$ ipython --no-banner

In [1]: import numpy as np

In [2]: from numpy import linalg as LA

In [3]: np.set_printoptions(suppress=True, linewidth=120)

In [4]: mat = np.loadtxt("out15.csv", delimiter=",")

In [5]: print(mat)
[[ 1.1  0.   8.   3.9  6. ]
 [ 1.   0.   7.9  4.1  5.8]
 [ 1.   0.   8.   4.   5.9]
 [ 0.8 -0.1  8.2  4.   6. ]
 [ 1.1  0.1  8.1  4.   6.2]
 [ 1.1 -0.2  8.1  4.   6.1]
 [ 1.1  0.   8.   3.9  6. ]
 [ 1.1  0.   7.9  4.1  6. ]
 [ 0.9  0.   8.   3.9  6. ]
 [ 5.   6.9  0.1  8.8  3.1]
 [ 5.   6.9 -0.1  8.8  2.9]
 [ 5.   7.   0.   9.   3.1]
 [ 5.1  7.  -0.1  9.3  3.1]
 [ 5.   6.8  0.   9.2  3.1]
 [ 5.   7.   0.   9.   3. ]
 [ 5.2  7.1  0.1  8.9  3.2]
 [ 5.1  6.9 -0.1  9.   3. ]
 [ 4.9  7.   0.1  9.1  2.8]
 [ 8.   6.9  2.9  2.9  4. ]
 [ 8.   7.   3.   2.8  4.1]
 [ 7.8  6.9  3.1  2.9  3.9]
 [ 7.9  7.   3.   3.   4.1]
 [ 8.2  7.   3.   3.2  3.8]
 [ 8.1  7.2  2.9  3.1  4. ]
 [ 7.9  7.   3.   3.1  4.1]
 [ 7.9  6.9  3.   2.9  4.2]
 [ 8.   6.9  3.1  3.1  3.9]]

In [6]: # rows 0 and 6 are equal

In [7]: x0 = np.array([1, 3, 1, 0, 1])

In [8]: y = mat @ x0

In [9]: print(np.round(LA.solve(mat.T @ mat, mat.T @ y), 1) + 0)
[1. 3. 1. 0. 1.]

In [10]: LA.solve(mat, y)
LinAlgError: Last 2 dimensions of the array must be square


In [11]: print(np.round(LA.lstsq(mat, y)[0], 1) + 0)
[1. 3. 1. 0. 1.]

In [12]: rng = np.random.default_rng(21386)

In [13]: y = y + 0.1 * rng.normal(size=27)

In [14]: print(y.round(1))
[14.9 14.7 14.9 14.6 15.6 14.8 15.  15.1 14.7 29.  28.5 29.  29.  28.6 29.  29.7 28.9 28.9 35.5 36.  35.3 36.3 36.2
 36.7 36.2 35.8 35.7]

In [15]: c, *_ = LA.lstsq(mat, y)

In [16]: print([round(float(LA.norm(LA.solve(mat.T @ mat + lam * np.eye(5), mat.T @ y))), 2) for lam in (0, 1, 10, 100)])
[3.29, 3.0, 2.96, 2.76]

In [17]: print(np.round(mat.T @ (y - mat @ c), 1) + 0)
[0. 0. 0. 0. 0.]

In [18]: Z = mat[[16, 8]].astype(float)

In [19]: for _ in range(7):
    ...:     z = LA.norm(mat[:, None] - Z, axis=-1).argmin(axis=1)
    ...:     Z = np.array([mat[z == j].mean(axis=0) for j in range(2)])
    ...: 

In [20]: print(z)
[1 1 1 1 1 1 1 1 1 0 0 0 0 0 0 0 0 0 0 0 0 0 0 0 0 0 0]

In [21]: print(np.abs(Z[1] - Z[0]).argmax())
1

In [22]: feats = np.load("w.npy")

In [23]: print(feats)
[[ 4  4  4]
 [ 4  8  8]
 [ 4  8 12]]

In [24]: # symmetric, so the eigenvalues are real

In [25]: vals, V = LA.eigh(feats)

In [26]: x0 = np.array([-1, -2, -2])

In [27]: print((np.sign(V[:, -1].round(6)) == np.sign(V[0, -1].round(6))).astype(int))
[1 1 1]

In [28]: print(np.round(V * np.abs(vals) @ V.T, 1))
[[ 4.  4.  4.]
 [ 4.  8.  8.]
 [ 4.  8. 12.]]

In [29]: print(np.round(LA.eigvalsh(feats[1:, 1:]), 1))
[ 1.8 18.2]

In [30]: print(x0 @ feats @ x0 / (x0 @ x0), round(vals[0], 1), np.round(vals[-1], 1))
20.0 1.2 20.2

In [31]: vals, V = LA.eigh(feats)

In [32]: print(np.round(V.T @ V, 1) + 0)
[[1. 0. 0.]
 [0. 1. 0.]
 [0. 0. 1.]]

In [33]: print(np.round(V @ np.diag(vals) @ V.T, 1))
[[ 4.  4.  4.]
 [ 4.  8.  8.]
 [ 4.  8. 12.]]

In [34]: print(np.unique(vals.round(6) + 0, return_counts=True)[1])
[1 1 1]

In [35]: print(np.round(LA.eigvalsh(feats @ feats), 1))
[  1.5   6.6 407.9]

In [36]: print(np.round(LA.svd(feats, compute_uv=False), 1))
[20.2  2.6  1.2]

In [37]: print(np.abs(V[:, -1]).round(6).argmax())
2

In [38]: print((vals > 1e-8).sum(), (vals < -1e-8).sum())
3 0

In [39]: print(np.round(V.T @ feats @ V, 1) + 0)
[[ 1.2  0.   0. ]
 [ 0.   2.6  0. ]
 [ 0.   0.  20.2]]

In [40]: x0 = np.ones(3)

In [41]: for _ in range(7):
    ...:     x0 = feats @ x0
    ...:     x0 /= LA.norm(x0)
    ...:     print(round(x0 @ feats @ x0, 1))
    ...: 
20.2
20.2
20.2
20.2
20.2
20.2
20.2

In [42]: print(np.round(LA.eigvalsh(feats)[-1], 1))
20.2

In [43]: cov = feats.T @ feats

In [44]: print(np.round(LA.eigvalsh(cov)[::-1], 1))
[407.9   6.6   1.5]

In [45]: print((feats @ feats.T).shape)
(3, 3)

In [46]: print(np.trace(cov), (feats ** 2).sum())
416 416

In [47]: print(np.round(LA.svd(feats, compute_uv=False) ** 2, 1))
[407.9   6.6   1.5]

In [48]: print(np.allclose(cov, cov.T))
True

In [49]: def softmax(z):
    ...:     e = np.exp(z - z.max(axis=-1, keepdims=True))
    ...:     return e / e.sum(axis=-1, keepdims=True)
    ...: 

In [50]: print(np.round(softmax(feats[0] + -3), 1))
[0.3 0.3 0.3]

In [51]: print(np.round(softmax(10 * feats[0]), 1))
[0.3 0.3 0.3]

In [52]: scores = feats @ feats.T / np.sqrt(3)

In [53]: print(softmax(scores).round(6).argmax(axis=1))
[2 2 2]

In [54]: print(np.round(softmax(scores + np.triu(np.full(scores.shape, -np.inf), 1)), 1) + 0)
[[1. 0. 0.]
 [0. 1. 0.]
 [0. 0. 1.]]

In [55]: J = np.load("sample19.npy")

In [56]: print(J.round(1) + 0)
[[ 1.3 -0.6  1.2  0.1 -0.7  0.2  0.1  1.   0.1  0.6 -0.7]
 [-0.6 -1.  -0.7  0.1  0.5 -1.2  0.3 -0.2  0.   0.8 -0.4]
 [ 1.2 -0.7 -0.1  0.  -0.5 -0.3  0.3  0.1  0.6 -0.4  0.2]
 [ 0.1  0.1  0.   1.7 -0.4  0.5 -1.   0.7 -0.2  0.1  1. ]
 [-0.7  0.5 -0.5 -0.4  0.3  0.2 -0.2  1.7 -0.6 -0.7  0.9]
 [ 0.2 -1.2 -0.3  0.5  0.2  0.3  0.6 -0.2 -0.3 -1.4 -0.6]
 [ 0.1  0.3  0.3 -1.  -0.2  0.6  0.2 -0.1  0.2  0.8  0.6]
 [ 1.  -0.2  0.1  0.7  1.7 -0.2 -0.1  0.4  0.9 -0.1  0.5]
 [ 0.1  0.   0.6 -0.2 -0.6 -0.3  0.2  0.9  0.7 -0.1  0.1]
 [ 0.6  0.8 -0.4  0.1 -0.7 -1.4  0.8 -0.1 -0.1  1.   0.8]
 [-0.7 -0.4  0.2  1.   0.9 -0.6  0.6  0.5  0.1  0.8  0.3]]

In [57]: # symmetric

In [58]: Uu, sv, vt = LA.svd(J)

In [59]: print(np.argmax(sv[:-1] / (sv[1:] + 1e-6)) + 1)
10

In [60]: out = Uu[:, :10] @ np.diag(sv[:10]) @ vt[:10]

In [61]: print(LA.matrix_rank(J, rtol=0.05))
10

In [62]: print(out.round(1) + 0)
[[ 1.3 -0.6  1.2  0.1 -0.7  0.2  0.1  1.   0.1  0.6 -0.7]
 [-0.6 -1.  -0.7  0.1  0.5 -1.2  0.3 -0.2  0.   0.8 -0.4]
 [ 1.2 -0.7 -0.1  0.  -0.5 -0.3  0.3  0.1  0.6 -0.4  0.2]
 [ 0.1  0.1  0.   1.7 -0.4  0.5 -1.   0.7 -0.2  0.1  1. ]
 [-0.7  0.5 -0.5 -0.4  0.3  0.2 -0.2  1.7 -0.6 -0.7  0.9]
 [ 0.2 -1.2 -0.3  0.5  0.2  0.3  0.6 -0.2 -0.3 -1.4 -0.6]
 [ 0.1  0.3  0.3 -1.  -0.2  0.6  0.2 -0.1  0.2  0.8  0.6]
 [ 1.  -0.2  0.1  0.7  1.7 -0.2 -0.1  0.4  0.9 -0.1  0.5]
 [ 0.1  0.   0.6 -0.2 -0.6 -0.3  0.2  0.9  0.7 -0.1  0.1]
 [ 0.6  0.8 -0.4  0.1 -0.7 -1.4  0.8 -0.1 -0.1  1.   0.8]
 [-0.7 -0.4  0.2  1.   0.9 -0.6  0.6  0.5  0.1  0.8  0.3]]

In [63]: print(round(np.abs(J - out).max(), 1))
0.0

In [64]: Uu, sv, vt = LA.svd(J)

In [65]: V = vt[:(sv > 1e-8).sum()]

In [66]: x0 = J[0] + 5 * J[7] + rng.integers(2) * np.eye(11)[0]

In [67]: print(x0.round(1))
[ 7.3 -1.7  1.8  3.8  7.9 -1.  -0.2  3.1  4.8  0.2  1.7]

In [68]: print(LA.matrix_rank(np.vstack([J, x0])))
11

In [69]: vals, V = LA.eigh(J)

In [70]: print((vals > 1e-8).sum(), (vals < -1e-8).sum())
6 4

In [71]: print(np.round(V.T @ J @ V, 1) + 0)
[[-3.  0.  0.  0.  0.  0.  0.  0.  0.  0.  0.]
 [ 0. -2.  0.  0.  0.  0.  0.  0.  0.  0.  0.]
 [ 0.  0. -2.  0.  0.  0.  0.  0.  0.  0.  0.]
 [ 0.  0.  0. -1.  0.  0.  0.  0.  0.  0.  0.]
 [ 0.  0.  0.  0.  0.  0.  0.  0.  0.  0.  0.]
 [ 0.  0.  0.  0.  0.  1.  0.  0.  0.  0.  0.]
 [ 0.  0.  0.  0.  0.  0.  1.  0.  0.  0.  0.]
 [ 0.  0.  0.  0.  0.  0.  0.  2.  0.  0.  0.]
 [ 0.  0.  0.  0.  0.  0.  0.  0.  3.  0.  0.]
 [ 0.  0.  0.  0.  0.  0.  0.  0.  0.  3.  0.]
 [ 0.  0.  0.  0.  0.  0.  0.  0.  0.  0.  3.]]

In [72]: print(np.round(LA.eigvalsh(J @ J), 1) + 0)
[0. 1. 1. 1. 4. 4. 4. 9. 9. 9. 9.]
